% ipython --no-banner

In [1]: import numpy as np

In [2]: import numpy.linalg as la

In [3]: np.set_printoptions(precision=3, suppress=True, linewidth=200)

In [4]: def tidy(a):
   ...:     return np.round(a, 3) + 0
   ...: 

In [5]: W0 = np.array([[1, -1, 1, -1],
   ...:     [1, 0, 0, 0],
   ...:     [1, 1, 1, 1],
   ...:     [1, 2, 4, 8],
   ...:     [1, 3, 9, 27]])

In [6]: tidy(la.norm(W0, 2) / la.norm(W0))
Out[6]: np.float64(0.995)

In [7]: [round(float(x), 3) for x in la.svd(W0, compute_uv=False)[:3]]
Out[7]: [30.076, 2.5, 1.558]

In [8]: round(np.log10(la.cond(W0)))
Out[8]: 2

In [9]: np.argsort(-la.norm(W0, axis=0).round(6), kind="stable")[:3]
Out[9]: array([3, 2, 1])

In [10]: la.matrix_rank(W0, rtol=0.1)
Out[10]: np.int64(1)

In [11]: x = np.array([2, 4, 2, 2])

In [12]: target = W0 @ x

In [13]: tidy(la.solve(W0.T @ W0, W0.T @ target))
Out[13]: array([2., 4., 2., 2.])

In [14]: tidy(la.lstsq(W0, target)[0])
Out[14]: array([2., 4., 2., 2.])

In [15]: rng = np.random.default_rng(8956)

In [16]: target = target + 0.02 * rng.normal(size=5)

In [17]: tidy(target)
Out[17]: array([-2.033,  1.99 , 10.012, 33.989, 85.942])

In [18]: coef, *_ = la.lstsq(W0, target)

In [19]: coef.round()
Out[19]: array([2., 4., 2., 2.])

In [20]: tidy(coef)
Out[20]: array([1.994, 4.022, 1.992, 1.998])

In [21]: [round(float(la.norm(la.solve(W0.T @ W0 + lam * np.eye(4), W0.T @ target))), 2) for lam in (0, 1, 10, 100)]
Out[21]: [5.3, 4.55, 3.3, 2.78]

In [22]: tidy(W0.T @ (target - W0 @ coef))
Out[22]: array([0., 0., 0., 0.])

In [23]: def softmax(z):
    ...:     e = np.exp(z - z.max(axis=-1, keepdims=True))
    ...:     return e / e.sum(axis=-1, keepdims=True)
    ...: 

In [24]: tidy(softmax(10 * W0[1]))
Out[24]: array([1., 0., 0., 0.])

In [25]: tidy(softmax(W0).sum(axis=1))
Out[25]: array([1., 1., 1., 1., 1.])

In [26]: tidy(softmax(W0[1] + 2))
Out[26]: array([0.475, 0.175, 0.175, 0.175])

In [27]: S = W0 @ W0.T / np.sqrt(4)

In [28]: softmax(S).round(6).argmax(axis=1)
Out[28]: array([0, 0, 4, 4, 4])

In [29]: tidy(softmax(S + np.triu(np.full(S.shape, -np.inf), 1)))
Out[29]: 
array([[1.   , 0.   , 0.   , 0.   , 0.   ],
       [0.5  , 0.5  , 0.   , 0.   , 0.   ],
       [0.1  , 0.164, 0.736, 0.   , 0.   ],
       [0.   , 0.   , 0.   , 1.   , 0.   ],
       [0.   , 0.   , 0.   , 0.   , 1.   ]])

In [30]: x = np.array([1, 2, 0, 1])

In [31]: W0 @ (2 * x)
Out[31]: array([-4,  2,  8, 26, 68])

In [32]: np.einsum("ij,j->i", W0, x)
Out[32]: array([-2,  1,  4, 13, 34])

In [33]: W0 @ x
Out[33]: array([-2,  1,  4, 13, 34])

In [34]: M2 = np.c_[W0[:, :2] @ np.array([[-3, 0], [-2, 0]]), np.array([3, 1, 2, 2, 2])]

In [35]: M2
Out[35]: 
array([[-1,  0,  3],
       [-3,  0,  1],
       [-5,  0,  2],
       [-7,  0,  2],
       [-9,  0,  2]])

In [36]: tidy(la.lstsq(W0, M2[:, 0])[0])
Out[36]: array([-3., -2.,  0.,  0.])

In [37]: la.matrix_rank(M2)
Out[37]: np.int64(2)

In [38]: tidy(la.norm(la.qr(W0)[0].T @ M2, axis=0) ** 2 / ((M2 ** 2).sum(axis=0) + 1e-12))
Out[38]: array([1.   , 0.   , 0.984])

In [39]: tidy(la.norm(M2 - W0 @ la.lstsq(W0, M2)[0], axis=0))
Out[39]: array([0.   , 0.   , 0.598])

In [40]: E = np.load("data.npy")

In [41]: tidy(E)
Out[41]: 
array([[0.333, 0.   , 0.333, 0.333],
       [0.333, 0.333, 0.333, 0.   ],
       [0.   , 0.   , 1.   , 0.   ],
       [0.   , 0.333, 0.   , 0.667]])

In [42]: z = rng.permutation(4)

In [43]: z
Out[43]: array([2, 3, 1, 0])

In [44]: M2 = E[z][:, z]

In [45]: tidy(M2)
Out[45]: 
array([[1.   , 0.   , 0.   , 0.   ],
       [0.   , 0.667, 0.333, 0.   ],
       [0.333, 0.   , 0.333, 0.333],
       [0.333, 0.333, 0.   , 0.333]])

In [46]: tidy(np.trace(M2))
Out[46]: np.float64(2.333)

In [47]: tidy(np.sort(np.abs(la.eigvals(M2))))
Out[47]: array([0.368, 0.368, 0.822, 1.   ])

In [48]: tidy(np.sort(np.abs(la.eigvals(E))))
Out[48]: array([0.368, 0.368, 0.822, 1.   ])

In [49]: assert E == E.T
---------------------------------------------------------------------------
ValueError                                Traceback (most recent call last)
Cell In[49], line 1
----> 1 assert E == E.T

ValueError: The truth value of an array with more than one element is ambiguous. Use a.any() or a.all()

In [50]: tidy(E @ E)
Out[50]: 
array([[0.111, 0.111, 0.444, 0.333],
       [0.222, 0.111, 0.556, 0.111],
       [0.   , 0.   , 1.   , 0.   ],
       [0.111, 0.333, 0.111, 0.444]])

In [51]: E.inv()
---------------------------------------------------------------------------
AttributeError                            Traceback (most recent call last)
Cell In[51], line 1
----> 1 E.inv()

AttributeError: 'numpy.ndarray' object has no attribute 'inv'

In [52]: Q, Rm = la.qr(E)

In [53]: Q.shape, Rm.shape
Out[53]: ((4, 4), (4, 4))

In [54]: tidy(abs(Rm[0, 0])), tidy(la.norm(E[:, 0]))
Out[54]: (np.float64(0.471), np.float64(0.471))

In [55]: tidy(Q)
Out[55]: 
array([[-0.707,  0.408,  0.   ,  0.577],
       [-0.707, -0.408,  0.   , -0.577],
       [ 0.   ,  0.   , -1.   ,  0.   ],
       [ 0.   , -0.816,  0.   ,  0.577]])

In [56]: tidy(Q @ Rm)
Out[56]: 
array([[0.333, 0.   , 0.333, 0.333],
       [0.333, 0.333, 0.333, 0.   ],
       [0.   , 0.   , 1.   , 0.   ],
       [0.   , 0.333, 0.   , 0.667]])

In [57]: np.allclose(Rm.T @ Rm, E.T @ E)
Out[57]: True

In [58]: tidy(np.abs(np.diag(Rm)))
Out[58]: array([0.471, 0.408, 1.   , 0.577])

In [59]: tidy(la.norm(E, axis=1))
Out[59]: array([0.577, 0.577, 1.   , 0.745])

In [60]: tidy(la.norm(E, axis=0))
Out[60]: array([0.471, 0.471, 1.106, 0.745])

In [61]: tidy(la.norm(E[2] - E[1]))
Out[61]: np.float64(0.816)

In [62]: tidy(la.norm(E, 1)), tidy(la.norm(E, np.inf))
Out[62]: (np.float64(1.667), np.float64(1.0))

In [63]: tidy(la.norm(E[2], 1)), tidy(la.norm(E[2], np.inf))
Out[63]: (np.float64(1.0), np.float64(1.0))

In [64]: E @ np.ones(4)
Out[64]: array([1., 1., 1., 1.])

In [65]: tidy(la.matrix_power(E, 100))
Out[65]: 
array([[0., 0., 1., 0.],
       [0., 0., 1., 0.],
       [0., 0., 1., 0.],
       [0., 0., 1., 0.]])

In [66]: p = np.eye(4)[2]

In [67]: for _ in range(6):
    ...:     p = p @ E
    ...:     print(p.round(3))
    ...: 
[0. 0. 1. 0.]
[0. 0. 1. 0.]
[0. 0. 1. 0.]
[0. 0. 1. 0.]
[0. 0. 1. 0.]
[0. 0. 1. 0.]
